% ipython --no-banner

In [1]: import numpy as np

In [2]: import numpy.linalg as la

In [3]: np.set_printoptions(suppress=True, linewidth=200)

In [4]: data = np.load("block10.npy")

In [5]: data
Out[5]: 
array([[ 2,  1, -5,  0, -1, -2,  3],
       [ 1,  6, -1, -6,  1,  0,  4],
       [-5, -1, -2,  0, -1,  4, -1],
       [ 0, -6,  0,  2, -3,  1, -3],
       [-1,  1, -1, -3,  6,  3,  4],
       [-2,  0,  4,  1,  3, -2, -1],
       [ 3,  4, -1, -3,  4, -1,  2]])

In [6]: # symmetric, so the eigenvalues are real

In [7]: print(np.allclose(data, data.T))
True

In [8]: print(np.allclose(data @ data.T, data.T @ data))
True

In [9]: print(round(float(la.det(data)), 1))
44782.0

In [10]: print(data @ data)
[[ 44  24 -11 -14   4 -26  19]
 [ 24  91 -14 -63  46 -13  58]
 [-11 -14  48  16   8  -8 -27]
 [-14 -63  16  59 -39  -6 -49]
 [  4  46   8 -39  73   3  40]
 [-26 -13  -8  -6   3  35  -1]
 [ 19  58 -27 -49  40  -1  56]]

In [11]: print(np.trace(data))
14

In [12]: la.determinant(data)
Traceback (most recent call last):
  Cell In[12], line 1
    la.determinant(data)
AttributeError: module 'numpy.linalg' has no attribute 'determinant'


In [13]: np.round(np.abs(la.eigvals(data)).max(), 1)
Out[13]: np.float64(15.2)

In [14]: (data + data.T) / 2
Out[14]: 
array([[ 2.,  1., -5.,  0., -1., -2.,  3.],
       [ 1.,  6., -1., -6.,  1.,  0.,  4.],
       [-5., -1., -2.,  0., -1.,  4., -1.],
       [ 0., -6.,  0.,  2., -3.,  1., -3.],
       [-1.,  1., -1., -3.,  6.,  3.,  4.],
       [-2.,  0.,  4.,  1.,  3., -2., -1.],
       [ 3.,  4., -1., -3.,  4., -1.,  2.]])

In [15]: W0 = np.minimum.outer(np.arange(1, 9), np.arange(1, 9)) * 5

In [16]: W0
Out[16]: 
array([[ 5,  5,  5,  5,  5,  5,  5,  5],
       [ 5, 10, 10, 10, 10, 10, 10, 10],
       [ 5, 10, 15, 15, 15, 15, 15, 15],
       [ 5, 10, 15, 20, 20, 20, 20, 20],
       [ 5, 10, 15, 20, 25, 25, 25, 25],
       [ 5, 10, 15, 20, 25, 30, 30, 30],
       [ 5, 10, 15, 20, 25, 30, 35, 35],
       [ 5, 10, 15, 20, 25, 30, 35, 40]])

In [17]: r0 = np.array([-3, 3, 4, 0, -3, 4, 0, 1])

In [18]: out = W0 + np.outer(r0, np.eye(8)[1])

In [19]: la.matrix_rank(la.inv(out) - la.inv(W0), tol=1e-8)
Out[19]: np.int64(1)

In [20]: out
Out[20]: 
array([[ 5.,  2.,  5.,  5.,  5.,  5.,  5.,  5.],
       [ 5., 13., 10., 10., 10., 10., 10., 10.],
       [ 5., 14., 15., 15., 15., 15., 15., 15.],
       [ 5., 10., 15., 20., 20., 20., 20., 20.],
       [ 5.,  7., 15., 20., 25., 25., 25., 25.],
       [ 5., 14., 15., 20., 25., 30., 30., 30.],
       [ 5., 10., 15., 20., 25., 30., 35., 35.],
       [ 5., 11., 15., 20., 25., 30., 35., 40.]])

In [21]: print(np.round(la.det(out) / la.det(W0), 1), round(float(1 + la.solve(W0, r0)[1]), 1))
2.0 2.0

In [22]: w1 = np.array([[3, 0, 0, 1],
    ...:     [1, 1, 1, 3],
    ...:     [0, 2, 1, 1],
    ...:     [3, 1, 2, 0],
    ...:     [0, 1, 0, 1],
    ...:     [2, 0, 0, 1],
    ...:     [3, 3, 3, 1],
    ...:     [1, 0, 0, 0]])

In [23]: c = np.array([2, 3, -1, 1])

In [24]: H = np.maximum(out @ w1 + c, 0)

In [25]: (H > 0).astype(int)
Out[25]: 
array([[1, 1, 1, 1],
       [1, 1, 1, 1],
       [1, 1, 1, 1],
       [1, 1, 1, 1],
       [1, 1, 1, 1],
       [1, 1, 1, 1],
       [1, 1, 1, 1],
       [1, 1, 1, 1]])

In [26]: la.matrix_rank(H)
Out[26]: np.int64(4)

In [27]: W2 = np.array([[-5, -3, 9], [-4, 5, 1], [3, -9, 9], [2, -7, 7]])

In [28]: w1 @ W2
Out[28]: 
array([[-13, -16,  34],
       [  0, -28,  40],
       [ -3,  -6,  18],
       [-13, -22,  46],
       [ -2,  -2,   8],
       [ -8, -13,  25],
       [-16, -28,  64],
       [ -5,  -3,   9]])

In [29]: (H @ W2).round(6).argmax(axis=1)
Out[29]: array([2, 2, 2, 2, 2, 2, 2, 2])

In [30]: x = np.ones(8)

In [31]: for _ in range(7):
    ...:     x = W0 @ x
    ...:     x /= la.norm(x)
    ...:     print(round(x @ W0 @ x, 1))
    ...: 
146.6
146.8
146.8
146.8
146.8
146.8
146.8

In [32]: x.round(1)
Out[32]: array([0.1, 0.2, 0.3, 0.3, 0.4, 0.4, 0.5, 0.5])

In [33]: G = W0.T @ W0

In [34]: np.round(la.svd(W0, compute_uv=False) ** 2, 1)
Out[34]: array([21558. ,   278.6,    39.6,    11.8,     5.2,     3. ,     2.1,     1.7])

In [35]: print(np.diag(G))
[ 200  725 1475 2350 3250 4075 4725 5100]

In [36]: mat = np.loadtxt("case9.csv", delimiter=",")

In [37]: mat
Out[37]: 
array([[-1.5, -1.3,  1. , -0.1, -1.5,  0.9, -1.4],
       [ 4.8,  4.5, -1.7,  0.1,  4.1, -2.8,  3.3],
       [-7.4, -7.1,  2.4,  0. , -7.2,  4.2, -4.2],
       [ 6. ,  6.1, -1.9, -0.2,  6.3, -4. ,  4.2],
       [-0.1,  0.3, -0.9,  0.1,  0.4, -0.1,  0.2],
       [-2.6, -3. ,  1.1, -0.2, -3.6,  2. , -2.2],
       [-2.2, -2.3,  0.7,  0.2, -1.7,  1.6, -0.8],
       [ 2.8,  2.8, -0.9,  0.1,  2.2, -1.7,  2.3],
       [-2.2, -1.7,  0.7,  0.5, -1.9,  1.3, -1.2],
       [ 4.5,  4.3, -1.9,  0.1,  4.2, -3. ,  2.9],
       [-1.4, -0.4, -0.2,  0.2, -0.9,  0.7, -0.2],
       [ 1.4,  1.6, -1. , -0.2,  1.6, -0.7,  1. ],
       [ 1.6,  0.9, -0.3, -0.2,  1.7, -1.4,  1. ],
       [ 4.3,  4.3, -1.4,  0.2,  3.6, -2.3,  2.9],
       [ 0.5,  1. , -0.5,  0. ,  1.2, -0.4,  0.9],
       [-0.4, -0.4,  0.3,  0.1,  0. ,  0.1, -0.3],
       [-1.3, -0.8,  0.8,  0.3, -1.4,  0.7, -0.4],
       [ 2.2,  3.1, -1.3, -0.4,  2.6, -2.3,  1.9],
       [-0.4, -0.4,  0.4,  0.2, -0.7,  0.7, -0.8],
       [-0.8, -0.7,  0.8,  0. , -1. ,  0.2, -0.2],
       [ 4.2,  4.5, -1.1, -0.6,  4.7, -2.8,  2.8],
       [ 2. ,  2.6, -0.8, -0.2,  2.4, -1.6,  1.5],
       [ 0. ,  0.5, -0.3,  0.6,  0.5, -0.6,  0. ],
       [ 0.2,  0.3,  0.2, -0.1, -0.2,  0. ,  0. ],
       [ 4.3,  4.7, -1.9, -0.1,  4.4, -3.2,  2.8],
       [ 4.5,  4.3, -1.8,  0.2,  4.7, -3.1,  2.7],
       [ 2.1,  2.3, -0.7,  0. ,  2. , -1.6,  1.7],
       [ 1.4,  1.3,  0.1, -0.2,  1.5, -1.4,  1.3],
       [-2.1, -2.2,  1. , -0.1, -1.8,  1.7, -1. ],
       [ 1.4,  1.8, -0.2, -0.3,  1.6, -1. ,  0.8],
       [-0.4, -0.7,  0.2,  0. , -0.6,  0.4,  0.2],
       [-0.4, -0.3,  0.1, -0.1, -0.1,  0.2, -0.2]])

In [38]: cen = mat - mat.mean(axis=0)

In [39]: Uu, sv, VT = la.svd(cen, full_matrices=False)

In [40]: np.abs(VT[0]).argmax()
Out[40]: np.int64(0)

In [41]: np.round((sv ** 2).sum() ** 2 / (sv ** 4).sum(), 1)
Out[41]: np.float64(1.0)

In [42]: la.matrix_rank(cen)
Out[42]: np.int64(7)

In [43]: np.round(sv ** 2 / (sv ** 2).sum(), 1) + 0
Out[43]: array([1., 0., 0., 0., 0., 0., 0.])
